% ipython --no-banner

In [1]: import numpy as np

In [2]: np.set_printoptions(precision=2, suppress=True, linewidth=100)

In [3]: def tidy(a):
   ...:     return np.round(a, 2) + 0
   ...: 

In [4]: E = np.loadtxt("out18.csv", delimiter=",")

In [5]: E
Out[5]: 
array([[ 0.54,  0.94, -1.  ,  0.12,  0.99, -0.72,  1.  ,  1.  ],
       [ 0.97,  0.35,  0.48, -0.68,  0.28, -0.96, -0.93,  0.85],
       [ 0.  ,  0.  ,  0.  ,  0.  ,  0.  ,  0.  ,  0.  ,  0.  ],
       [ 0.29, -0.76,  0.99, -0.34, -0.95, -0.04, -0.99, -0.97],
       [ 0.99,  0.4 ,  0.56, -0.76,  0.32, -0.98, -0.97,  0.9 ],
       [ 0.97,  0.49,  0.08, -0.66,  0.54, -0.96, -0.85,  0.93],
       [ 0.86,  0.47, -0.36, -0.42,  0.6 , -0.85, -0.35,  0.88],
       [ 0.  , -0.62,  0.94, -0.16, -0.86,  0.16, -0.93, -0.91],
       [-0.83,  0.26, -0.9 ,  0.52,  0.59,  0.75,  0.97,  0.28],
       [ 0.96, -0.03,  0.87, -0.68, -0.35, -0.93, -0.98,  0.36],
       [ 0.83,  0.67, -0.83, -0.33,  0.85, -0.84,  0.42,  0.96],
       [ 0.89, -0.54,  0.98, -0.63, -0.86, -0.79, -1.  , -0.74],
       [ 0.2 ,  0.29, -0.54, -0.02,  0.46, -0.24,  0.43,  0.59],
       [-0.98, -0.92,  0.98,  0.59, -0.99,  0.98, -0.72, -1.  ],
       [ 0.38,  0.6 , -0.89, -0.02,  0.82, -0.46,  0.81,  0.91],
       [ 0.89,  0.69, -0.81, -0.4 ,  0.85, -0.89,  0.27,  0.97],
       [ 0.66,  0.52, -0.7 , -0.22,  0.71, -0.68,  0.35,  0.88],
       [ 0.38,  0.06,  0.12, -0.16,  0.04, -0.35, -0.33,  0.22],
       [-0.38,  0.03, -0.33,  0.18,  0.12,  0.33,  0.5 , -0.03],
       [ 0.98,  0.83, -0.89, -0.62,  0.94, -0.98,  0.04,  1.  ],
       [-0.76, -0.32,  0.14,  0.35, -0.4 ,  0.74,  0.41, -0.73],
       [ 0.72, -0.18,  0.78, -0.41, -0.44, -0.63, -0.91, -0.17],
       [ 0.95,  0.72, -0.76, -0.52,  0.86, -0.94, -0.06,  0.98],
       [ 0.95, -0.89,  1.  , -0.8 , -0.99, -0.85, -1.  , -0.99],
       [-0.89, -0.03, -0.7 ,  0.54,  0.18,  0.84,  0.92, -0.37],
       [ 0.  ,  0.72, -0.98,  0.2 ,  0.92, -0.2 ,  0.97,  0.96],
       [-0.1 ,  0.12, -0.35,  0.07,  0.23,  0.06,  0.38,  0.23],
       [ 0.54, -0.09,  0.55, -0.27, -0.25, -0.46, -0.73, -0.05],
       [-0.96, -0.21, -0.68,  0.68, -0.04,  0.94,  0.96, -0.72],
       [-0.96, -0.15, -0.72,  0.66,  0.05,  0.93,  0.96, -0.64],
       [-0.92, -0.06, -0.73,  0.59,  0.16,  0.89,  0.94, -0.46],
       [ 0.38,  0.32, -0.49, -0.1 ,  0.48, -0.4 ,  0.28,  0.66],
       [ 0.66, -0.54,  0.96, -0.45, -0.83, -0.51, -0.98, -0.79],
       [-0.76, -0.47,  0.52,  0.31, -0.63,  0.75,  0.01, -0.86],
       [ 0.91,  0.79, -0.93, -0.39,  0.93, -0.91,  0.62,  0.99]])

In [6]: Ac = E - E.mean(axis=0)

In [7]: U, sigma, Vh = np.linalg.svd(Ac, full_matrices=False)

In [8]: tidy((sigma ** 2).sum() ** 2 / (sigma ** 4).sum())
Out[8]: np.float64(2.11)

In [9]: tidy(np.abs(Vh[-1]))
Out[9]: array([0.62, 0.17, 0.27, 0.11, 0.42, 0.55, 0.13, 0.07])

In [10]: tidy(Ac.mean(axis=0))
Out[10]: array([0., 0., 0., 0., 0., 0., 0., 0.])

In [11]: tidy(sigma ** 2 / (sigma ** 2).sum())
Out[11]: array([0.53, 0.44, 0.02, 0.  , 0.  , 0.  , 0.  , 0.  ])

In [12]: np.searchsorted(np.cumsum(sigma ** 2) / (sigma ** 2).sum(), 0.9) + 1
Out[12]: np.int64(2)

In [13]: rng = np.random.default_rng(8406)

In [14]: F = np.array([[2, 3, 0, 3, 3],
    ...:     [3, 3, 0, 1, 1],
    ...:     [3, 3, 0, 2, 3],
    ...:     [1, 0, 1, 2, 3],
    ...:     [3, 1, 1, 3, 0],
    ...:     [1, 0, 2, 0, 0],
    ...:     [0, 2, 3, 3, 3],
    ...:     [3, 2, 3, 2, 3],
    ...:     [0, 1, 0, 1, 2],
    ...:     [1, 3, 1, 2, 3],
    ...:     [3, 0, 1, 3, 3]]) * (rng.random((11, 5)) < 0.3)

In [15]: F
Out[15]: 
array([[2, 3, 0, 0, 0],
       [0, 0, 0, 1, 0],
       [0, 0, 0, 2, 3],
       [0, 0, 1, 0, 0],
       [3, 0, 0, 3, 0],
       [0, 0, 0, 0, 0],
       [0, 0, 3, 3, 3],
       [0, 0, 3, 0, 3],
       [0, 1, 0, 0, 2],
       [1, 3, 0, 2, 3],
       [3, 0, 0, 3, 0]])

In [16]: # rows 4 and 10 are equal

In [17]: Y = np.c_[F[:, :3] @ np.array([[-1, -1, 0], [-2, 0, 1], [0, 2, 0]]), np.array([2, 3, 0, 3, 0, 3, 1, 2, 3, 3, 1])]

In [18]: Y
Out[18]: 
array([[-8, -2,  3,  2],
       [ 0,  0,  0,  3],
       [ 0,  0,  0,  0],
       [ 0,  2,  0,  3],
       [-3, -3,  0,  0],
       [ 0,  0,  0,  3],
       [ 0,  6,  0,  1],
       [ 0,  6,  0,  2],
       [-2,  0,  1,  3],
       [-7, -1,  3,  3],
       [-3, -3,  0,  1]])

In [19]: tidy(np.linalg.lstsq(F, Y[:, 0])[0])
Out[19]: array([-1., -2.,  0.,  0.,  0.])

In [20]: np.linalg.matrix_rank(np.c_[F, Y])
Out[20]: np.int64(6)

In [21]: vec = np.array([2, 3, 3, 2, 1, 0, 2, 2])

In [22]: y = E @ vec

In [23]: c, lr = np.zeros(8), 1 / np.linalg.norm(E, 2) ** 2

In [24]: for i in range(30):
    ...:     c -= lr * E.T @ (E @ c - y)
    ...:     if i % 10 == 0: print(i, round(np.linalg.norm(E @ c - y), 2))
    ...: 
0 4.28
10 3.47
20 2.98

In [25]: tidy(c)
Out[25]: array([ 0.32,  1.22,  0.22,  0.2 ,  0.92, -0.63,  0.33,  2.05])

In [26]: def softmax(z):
    ...:     e = np.exp(z - z.max(axis=-1, keepdims=True))
    ...:     return e / e.sum(axis=-1, keepdims=True)
    ...: 

In [27]: tidy(softmax(E).sum(axis=1))
Out[27]: 
array([1., 1., 1., 1., 1., 1., 1., 1., 1., 1., 1., 1., 1., 1., 1., 1., 1., 1., 1., 1., 1., 1., 1.,
       1., 1., 1., 1., 1., 1., 1., 1., 1., 1., 1., 1.])

In [28]: tidy(softmax(E[33] + -1))
Out[28]: array([0.06, 0.08, 0.2 , 0.17, 0.06, 0.26, 0.12, 0.05])

In [29]: tidy(softmax(E[33]))
Out[29]: array([0.06, 0.08, 0.2 , 0.17, 0.06, 0.26, 0.12, 0.05])

In [30]: scores = E @ E.T / np.sqrt(8)

In [31]: tidy(softmax(scores)[33] @ E)
Out[31]: array([-0.18, -0.24,  0.16,  0.09, -0.26,  0.21, -0.07, -0.38])

In [32]: softmax(scores).round(6).argmax(axis=1)
Out[32]: 
array([ 0,  4,  0, 23,  4,  4, 19, 23,  8,  9, 34, 23,  0, 13,  0, 19, 34,  4, 29, 19, 13, 23, 19,
       23, 28,  0, 25, 23, 28, 28, 28, 34, 23, 13, 34])

In [33]: data = np.loadtxt("w.csv", delimiter=",")

In [34]: data
Out[34]: 
array([[1.  , 0.2 , 0.04, 0.01, 0.  , 0.  , 0.  , 0.  , 0.  , 0.  , 0.  , 0.  ],
       [0.2 , 1.  , 0.2 , 0.04, 0.01, 0.  , 0.  , 0.  , 0.  , 0.  , 0.  , 0.  ],
       [0.04, 0.2 , 1.  , 0.2 , 0.04, 0.01, 0.  , 0.  , 0.  , 0.  , 0.  , 0.  ],
       [0.01, 0.04, 0.2 , 1.  , 0.2 , 0.04, 0.01, 0.  , 0.  , 0.  , 0.  , 0.  ],
       [0.  , 0.01, 0.04, 0.2 , 1.  , 0.2 , 0.04, 0.01, 0.  , 0.  , 0.  , 0.  ],
       [0.  , 0.  , 0.01, 0.04, 0.2 , 1.  , 0.2 , 0.04, 0.01, 0.  , 0.  , 0.  ],
       [0.  , 0.  , 0.  , 0.01, 0.04, 0.2 , 1.  , 0.2 , 0.04, 0.01, 0.  , 0.  ],
       [0.  , 0.  , 0.  , 0.  , 0.01, 0.04, 0.2 , 1.  , 0.2 , 0.04, 0.01, 0.  ],
       [0.  , 0.  , 0.  , 0.  , 0.  , 0.01, 0.04, 0.2 , 1.  , 0.2 , 0.04, 0.01],
       [0.  , 0.  , 0.  , 0.  , 0.  , 0.  , 0.01, 0.04, 0.2 , 1.  , 0.2 , 0.04],
       [0.  , 0.  , 0.  , 0.  , 0.  , 0.  , 0.  , 0.01, 0.04, 0.2 , 1.  , 0.2 ],
       [0.  , 0.  , 0.  , 0.  , 0.  , 0.  , 0.  , 0.  , 0.01, 0.04, 0.2 , 1.  ]])

In [35]: # symmetric

In [36]: tidy(np.abs(np.linalg.eigvals(data)).max())
Out[36]: np.float64(1.48)

In [37]: np.allclose(data, data.T)
Out[37]: True

In [38]: tidy(np.linalg.matrix_power(data, 3))
Out[38]: 
array([[1.13, 0.64, 0.25, 0.09, 0.02, 0.  , 0.  , 0.  , 0.  , 0.  , 0.  , 0.  ],
       [0.64, 1.25, 0.68, 0.26, 0.09, 0.02, 0.  , 0.  , 0.  , 0.  , 0.  , 0.  ],
       [0.25, 0.68, 1.26, 0.68, 0.26, 0.09, 0.02, 0.  , 0.  , 0.  , 0.  , 0.  ],
       [0.09, 0.26, 0.68, 1.26, 0.68, 0.26, 0.09, 0.02, 0.  , 0.  , 0.  , 0.  ],
       [0.02, 0.09, 0.26, 0.68, 1.26, 0.68, 0.26, 0.09, 0.02, 0.  , 0.  , 0.  ],
       [0.  , 0.02, 0.09, 0.26, 0.68, 1.26, 0.68, 0.26, 0.09, 0.02, 0.  , 0.  ],
       [0.  , 0.  , 0.02, 0.09, 0.26, 0.68, 1.26, 0.68, 0.26, 0.09, 0.02, 0.  ],
       [0.  , 0.  , 0.  , 0.02, 0.09, 0.26, 0.68, 1.26, 0.68, 0.26, 0.09, 0.02],
       [0.  , 0.  , 0.  , 0.  , 0.02, 0.09, 0.26, 0.68, 1.26, 0.68, 0.26, 0.09],
       [0.  , 0.  , 0.  , 0.  , 0.  , 0.02, 0.09, 0.26, 0.68, 1.26, 0.68, 0.25],
       [0.  , 0.  , 0.  , 0.  , 0.  , 0.  , 0.02, 0.09, 0.26, 0.68, 1.25, 0.64],
       [0.  , 0.  , 0.  , 0.  , 0.  , 0.  , 0.  , 0.02, 0.09, 0.25, 0.64, 1.13]])

In [39]: tidy(np.sort(np.abs(np.linalg.eigvals(data))))
Out[39]: array([0.67, 0.69, 0.72, 0.77, 0.82, 0.89, 0.98, 1.08, 1.19, 1.31, 1.41, 1.48])

In [40]: tidy(np.linalg.det(data))
Out[40]: np.float64(0.64)

In [41]: Y = np.array([[-2, 0, 2, 0, -2],
    ...:     [-1, 0, -2, -1, -2],
    ...:     [-1, -2, 1, 2, 1],
    ...:     [-1, 0, -1, 2, 2],
    ...:     [-2, -2, 2, -1, 0]])

In [42]: A = np.triu(Y)

In [43]: A
Out[43]: 
array([[-2,  0,  2,  0, -2],
       [ 0,  0, -2, -1, -2],
       [ 0,  0,  1,  2,  1],
       [ 0,  0,  0,  2,  2],
       [ 0,  0,  0,  0,  0]])

In [44]: # null space of dimension 1

In [45]: np.unique(A.round(6), axis=0).shape
Out[45]: (5, 5)

In [46]: np.allclose(A[:-1].T @ np.linalg.lstsq(A[:-1].T, A[-1])[0], A[-1])
Out[46]: True
